% ipython --no-banner

In [1]: import numpy as np

In [2]: from numpy import linalg as LA

In [3]: np.set_printoptions(precision=2, suppress=True, linewidth=200)

In [4]: W0 = np.load("sample15.npy")

In [5]: W0
Out[5]: 
array([[1, 0, 2],
       [2, 1, 0],
       [0, 2, 1]])

In [6]: round(float(LA.norm(W0) ** 2 / LA.norm(W0, 2) ** 2), 2)
Out[6]: 1.67

In [7]: round(float(LA.norm(W0, 1)), 2), round(LA.norm(W0, np.inf), 2)
Out[7]: (3.0, np.float64(3.0))

In [8]: np.round(LA.norm(W0[0], 1), 2), np.round(LA.norm(W0[0], np.inf), 2)
Out[8]: (np.float64(3.0), np.float64(2.0))

In [9]: np.round(LA.norm(W0[0] - W0[2]), 2)
Out[9]: np.float64(2.45)

In [10]: LA.norm(W0, axis=1)
Out[10]: array([2.24, 2.24, 2.24])

In [11]: np.round(LA.norm(W0, 2), 2)
Out[11]: np.float64(3.0)

In [12]: rng = np.random.default_rng(67830)

In [13]: B = W0 + rng.integers(-2, 3, (3, 1)) @ rng.integers(-2, 3, (1, 3))

In [14]: B
Out[14]: 
array([[ 2,  1,  1],
       [ 3,  2, -1],
       [ 0,  2,  1]])

In [15]: B - W0
Out[15]: 
array([[ 1,  1, -1],
       [ 1,  1, -1],
       [ 0,  0,  0]])

In [16]: np.round(LA.svd(B - W0, compute_uv=False), 2) + 0
Out[16]: array([2.45, 0.  , 0.  ])

In [17]: B = LA.inv(W0)

In [18]: LA.det(W0) * B
Out[18]: 
array([[ 1.,  4., -2.],
       [-2.,  1.,  4.],
       [ 4., -2.,  1.]])

In [19]: np.round(LA.cond(W0), 2)
Out[19]: np.float64(1.73)

In [20]: print(np.round(LA.det(W0) * LA.det(B), 2))
1.0

In [21]: round(LA.slogdet(W0)[0], 2)
Out[21]: np.float64(1.0)

In [22]: W0 @ B
Out[22]: 
array([[1., 0., 0.],
       [0., 1., 0.],
       [0., 0., 1.]])

In [23]: t = np.sort(rng.uniform(-2, 2, 19))

In [24]: A = np.c_[t, t ** 2, t ** 3] @ np.array([[-2, 1, -2], [-2, -3, 1], [-3, 1, 0]])

In [25]: A
Out[25]: 
array([[ 16.57, -19.08,   7.28],
       [  4.72,  -7.27,   3.85],
       [  4.39,  -6.86,   3.7 ],
       [  2.78,  -4.67,   2.87],
       [  2.04,  -3.54,   2.38],
       [  1.97,  -3.42,   2.32],
       [  1.19,  -2.01,   1.62],
       [  1.08,  -1.8 ,   1.5 ],
       [  0.66,  -0.92,   0.94],
       [  0.02,  -0.01,   0.02],
       [ -0.16,   0.06,  -0.14],
       [ -0.36,   0.09,  -0.28],
       [ -0.46,   0.09,  -0.34],
       [ -0.6 ,   0.08,  -0.4 ],
       [ -2.72,  -0.29,  -0.86],
       [ -6.23,  -0.89,  -1.  ],
       [-18.6 ,  -1.92,  -0.72],
       [-27.71,  -2.09,  -0.35],
       [-34.71,  -2.03,  -0.06]])

In [26]: B = np.c_[A[:, :2] @ np.array([[-3, 3], [3, 0]]), np.array([-3, 1, 3, 0, 2, 2, 3, 2, 1, -3, 2, 2, 1, 2, -2, 1, 0, -1, 3])]

In [27]: B
Out[27]: 
array([[-106.93,   49.7 ,   -3.  ],
       [ -35.97,   14.16,    1.  ],
       [ -33.73,   13.17,    3.  ],
       [ -22.35,    8.33,    0.  ],
       [ -16.74,    6.12,    2.  ],
       [ -16.14,    5.9 ,    2.  ],
       [  -9.58,    3.56,    3.  ],
       [  -8.62,    3.23,    2.  ],
       [  -4.72,    1.98,    1.  ],
       [  -0.07,    0.05,   -3.  ],
       [   0.66,   -0.49,    2.  ],
       [   1.33,   -1.07,    2.  ],
       [   1.65,   -1.39,    1.  ],
       [   2.04,   -1.79,    2.  ],
       [   7.29,   -8.17,   -2.  ],
       [  16.02,  -18.7 ,    1.  ],
       [  50.05,  -55.79,    0.  ],
       [  76.88,  -83.14,   -1.  ],
       [  98.07, -104.14,    3.  ]])

In [28]: LA.norm(LA.qr(A)[0].T @ B, axis=0) ** 2 / ((B ** 2).sum(axis=0) + 1e-12)
Out[28]: array([1.  , 1.  , 0.36])

In [29]: d = LA.norm(A[:, None] - A[None], axis=-1)

In [30]: print(d[15].round(6).argsort(kind="stable")[:4])
[15 14 13 12]

In [31]: d[:5, :5]
Out[31]: 
array([[ 0.  , 17.07, 17.62, 20.42, 21.83],
       [17.07,  0.  ,  0.55,  3.39,  4.82],
       [17.62,  0.55,  0.  ,  2.84,  4.27],
       [20.42,  3.39,  2.84,  0.  ,  1.44],
       [21.83,  4.82,  4.27,  1.44,  0.  ]])

In [32]: LA.matrix_rank(d ** 2)
Out[32]: np.int64(5)

In [33]: d.mean(axis=1).argmax()
Out[33]: np.int64(18)
